$ python -q
>>> import numpy as np
>>> import numpy.linalg as la
>>> np.set_printoptions(suppress=True, linewidth=160)
>>> m1 = np.loadtxt("run12.csv", delimiter=",")
>>> m1
array([[0., 0., 0., 0., 1., 0.],
       [0., 1., 0., 0., 0., 0.],
       [0., 0., 0., 1., 0., 0.],
       [1., 0., 0., 0., 0., 0.],
       [0., 0., 0., 0., 0., 1.],
       [0., 0., 1., 0., 0., 0.]])
>>> M2 = la.inv(m1)
>>> np.round(la.slogdet(m1)[0], 2)
np.float64(1.0)
>>> np.allclose(M2, m1.T)
True
>>> np.round(la.cond(m1), 2)
np.float64(1.0)
>>> m1 @ M2
array([[1., 0., 0., 0., 0., 0.],
       [0., 1., 0., 0., 0., 0.],
       [0., 0., 1., 0., 0., 0.],
       [0., 0., 0., 1., 0., 0.],
       [0., 0., 0., 0., 1., 0.],
       [0., 0., 0., 0., 0., 1.]])
>>> round(la.det(m1) * la.det(M2), 2)
np.float64(1.0)
>>> (np.abs(M2) > 1e-9).astype(int)
array([[0, 0, 0, 1, 0, 0],
       [0, 1, 0, 0, 0, 0],
       [0, 0, 0, 0, 0, 1],
       [0, 0, 1, 0, 0, 0],
       [1, 0, 0, 0, 0, 0],
       [0, 0, 0, 0, 1, 0]])
>>> rng = np.random.default_rng(20)
>>> idx = rng.permutation(6)
>>> idx
array([0, 4, 1, 5, 3, 2])
>>> M2 = m1[idx][:, idx]
>>> M2
array([[0., 1., 0., 0., 0., 0.],
       [0., 0., 0., 1., 0., 0.],
       [0., 0., 1., 0., 0., 0.],
       [0., 0., 0., 0., 0., 1.],
       [1., 0., 0., 0., 0., 0.],
       [0., 0., 0., 0., 1., 0.]])
>>> T = np.stack([m1, 5 * m1, m1[::-1]])
>>> np.round(la.norm(T, axis=(1, 2)), 2)
array([ 2.45, 12.25,  2.45])
>>> np.flatnonzero(la.matrix_power((m1 != 0) + (m1.T != 0) + np.eye(6), 6)[3])
array([0, 2, 3, 4, 5])
>>> W0 = np.load("data.npy")
>>> W0
array([[ -3.16, -21.94,   5.75],
       [ 39.12, -11.95,   0.21],
       [ 20.54,  47.33,  -0.39],
       [ 38.68, -12.02,   0.04],
       [ 19.01,  48.8 ,  -0.08],
       [ -3.24, -22.55,   3.78],
       [ 41.18, -12.43,   1.64],
       [ -4.37, -21.76,   5.52],
       [ 20.78,  46.47,   0.29],
       [ -5.21, -22.43,   4.52],
       [ 19.57,  50.61,  -1.07],
       [ -3.69, -23.4 ,   3.49],
       [ 38.69, -12.51,   0.09],
       [ 39.08, -13.62,  -0.43],
       [ -4.03, -22.18,   6.6 ],
       [ 39.27, -13.04,   0.26],
       [ 40.89, -12.83,   0.74],
       [ -2.7 , -21.42,   2.79],
       [ 39.94, -11.09,   0.87],
       [ 20.83,  47.18,  -0.5 ],
       [ 41.68, -12.32,   0.05],
       [ 18.64,  46.75,  -0.28],
       [ -3.07, -22.73,   3.  ],
       [ 19.84,  48.93,  -1.18],
       [ 42.22, -12.29,   0.3 ],
       [ 21.69,  49.73,   1.34],
       [ 20.95,  47.94,   0.57]])
>>> T = np.stack([W0, 4 * W0, W0[::-1]])
>>> np.round(la.norm(T, axis=(1, 2)), 2)
array([215.63, 862.52, 215.63])
>>> (T @ W0.T).shape
(3, 27, 27)
>>> T.shape
(3, 27, 3)
>>> la.matrix_rank(T.reshape(3, -1))
np.int64(2)
>>> Ac = (W0 - W0.mean(axis=0)) / W0.std(axis=0)
>>> np.round(Ac.std(axis=0), 2)
array([1., 1., 1.])
>>> np.argwhere(np.abs(Ac) > 2)
array([[ 0,  2],
       [14,  2]])
>>> b = la.lstsq(np.delete(Ac, 0, axis=1), Ac[:, 0])[0]
>>> np.abs(b).argmax()
np.int64(1)
>>> np.round(1 - np.var(Ac[:, 0] - np.delete(Ac, 0, axis=1) @ b), 2)
np.float64(0.73)
>>> data = np.load("a.npy")
>>> data
array([[1., 4., 0., 0., 0., 0., 0., 0.],
       [4., 2., 4., 0., 0., 0., 0., 0.],
       [0., 4., 2., 4., 0., 0., 0., 0.],
       [0., 0., 4., 0., 4., 0., 0., 0.],
       [0., 0., 0., 4., 1., 4., 0., 0.],
       [0., 0., 0., 0., 4., 1., 4., 0.],
       [0., 0., 0., 0., 0., 4., 3., 4.],
       [0., 0., 0., 0., 0., 0., 4., 0.]])
>>> w, V = la.eigh(data)
>>> np.round(la.eigvalsh(data @ data), 2)
array([ 0.33,  6.04,  8.24, 20.42, 26.91, 41.36, 62.46, 78.25])
>>> np.abs(V[:, -1]).round(6).argmax()
np.int64(2)
>>> np.round(V.T @ V, 2) + 0
array([[1., 0., 0., 0., 0., 0., 0., 0.],
       [0., 1., 0., 0., 0., 0., 0., 0.],
       [0., 0., 1., 0., 0., 0., 0., 0.],
       [0., 0., 0., 1., 0., 0., 0., 0.],
       [0., 0., 0., 0., 1., 0., 0., 0.],
       [0., 0., 0., 0., 0., 1., 0., 0.],
       [0., 0., 0., 0., 0., 0., 1., 0.],
       [0., 0., 0., 0., 0., 0., 0., 1.]])
>>> np.round(np.abs(V[:, -1]), 2)
array([0.18, 0.35, 0.42, 0.37, 0.4 , 0.41, 0.41, 0.18])
>>> np.round(V.T @ data @ V, 2) + 0
array([[-6.43,  0.  ,  0.  ,  0.  ,  0.  ,  0.  ,  0.  ,  0.  ],
       [ 0.  , -4.52,  0.  ,  0.  ,  0.  ,  0.  ,  0.  ,  0.  ],
       [ 0.  ,  0.  , -2.87,  0.  ,  0.  ,  0.  ,  0.  ,  0.  ],
       [ 0.  ,  0.  ,  0.  , -0.57,  0.  ,  0.  ,  0.  ,  0.  ],
       [ 0.  ,  0.  ,  0.  ,  0.  ,  2.46,  0.  ,  0.  ,  0.  ],
       [ 0.  ,  0.  ,  0.  ,  0.  ,  0.  ,  5.19,  0.  ,  0.  ],
       [ 0.  ,  0.  ,  0.  ,  0.  ,  0.  ,  0.  ,  7.9 ,  0.  ],
       [ 0.  ,  0.  ,  0.  ,  0.  ,  0.  ,  0.  ,  0.  ,  8.85]])
>>> np.unique(w.round(6) + 0, return_counts=True)[1]
array([1, 1, 1, 1, 1, 1, 1, 1])
>>> (w > 1e-8).sum(), (w < -1e-8).sum()
(np.int64(4), np.int64(4))
>>> Q, V = la.qr(data[:, :7])[0], la.qr(data[:, 7:])[0]
>>> sv = la.svd(Q.T @ V, compute_uv=False)
>>> sv.round(2)
array([0.97])
>>> np.round(np.degrees(np.arccos(sv.clip(0, 1))), 2)
array([15.04])
>>> [round(float(la.det(data[:i, :i])), 2) + 0 for i in range(1, 9)]
[1.0, -14.0, -44.0, 224.0, 928.0, -2656.0, -22816.0, 42496.0]
>>> np.all(la.eigvalsh(data) > 0)
np.False_
>>> idx = rng.permutation(8)
>>> idx
array([1, 7, 4, 0, 6, 5, 3, 2])
>>> M2 = data[idx][:, idx]
>>> np.diag(M2)
array([2., 0., 1., 1., 3., 1., 0., 2.])
>>> np.trace(M2)
np.float64(10.0)
>>> np.allclose(M2, data)
False
>>> M2
array([[2., 0., 0., 4., 0., 0., 0., 4.],
       [0., 0., 0., 0., 4., 0., 0., 0.],
       [0., 0., 1., 0., 0., 4., 4., 0.],
       [4., 0., 0., 1., 0., 0., 0., 0.],
       [0., 4., 0., 0., 3., 4., 0., 0.],
       [0., 0., 4., 0., 4., 1., 0., 0.],
       [0., 0., 4., 0., 0., 0., 0., 4.],
       [4., 0., 0., 0., 0., 0., 4., 2.]])
>>> np.round(np.sort(np.abs(la.eigvals(M2))), 2)
array([0.57, 2.46, 2.87, 4.52, 5.19, 6.43, 7.9 , 8.85])
>>> np.round(la.det(M2), 2), np.round(la.det(data[idx]), 2)
(np.float64(42496.0), np.float64(42496.0))
>>> data @ data
array([[17., 12., 16.,  0.,  0.,  0.,  0.,  0.],
       [12., 36., 16., 16.,  0.,  0.,  0.,  0.],
       [16., 16., 36.,  8., 16.,  0.,  0.,  0.],
       [ 0., 16.,  8., 32.,  4., 16.,  0.,  0.],
       [ 0.,  0., 16.,  4., 33.,  8., 16.,  0.],
       [ 0.,  0.,  0., 16.,  8., 33., 16., 16.],
       [ 0.,  0.,  0.,  0., 16., 16., 41., 12.],
       [ 0.,  0.,  0.,  0.,  0., 16., 12., 16.]])
>>> np.allclose(data, data.T)
True
>>> np.allclose(data @ data.T, data.T @ data)
True
>>> np.round(la.matrix_power(data, 4), 2)
array([[ 689.,  892., 1040.,  320.,  256.,    0.,    0.,    0.],
       [ 892., 1952., 1472., 1216.,  320.,  256.,    0.,    0.],
       [1040., 1472., 2128.,  864., 1136.,  256.,  256.,    0.],
       [ 320., 1216.,  864., 1616.,  516., 1072.,  320.,  256.],
       [ 256.,  320., 1136.,  516., 1681.,  848., 1312.,  320.],
       [   0.,  256.,  256., 1072.,  848., 1921., 1504.,  976.],
       [   0.,    0.,  256.,  320., 1312., 1504., 2337.,  940.],
       [   0.,    0.,    0.,  256.,  320.,  976.,  940.,  656.]])
>>> u = np.array([8, 3, 8, -8, -6, 4])
>>> arr = u[np.abs(np.subtract.outer(np.arange(6), np.arange(6)))]
>>> arr
array([[ 8,  3,  8, -8, -6,  4],
       [ 3,  8,  3,  8, -8, -6],
       [ 8,  3,  8,  3,  8, -8],
       [-8,  8,  3,  8,  3,  8],
       [-6, -8,  8,  3,  8,  3],
       [ 4, -6, -8,  8,  3,  8]])
>>> np.round(np.sort(np.abs(la.eigvals(arr))), 2)
array([ 7.14, 11.92, 14.74, 17.25, 18.22, 22.5 ])
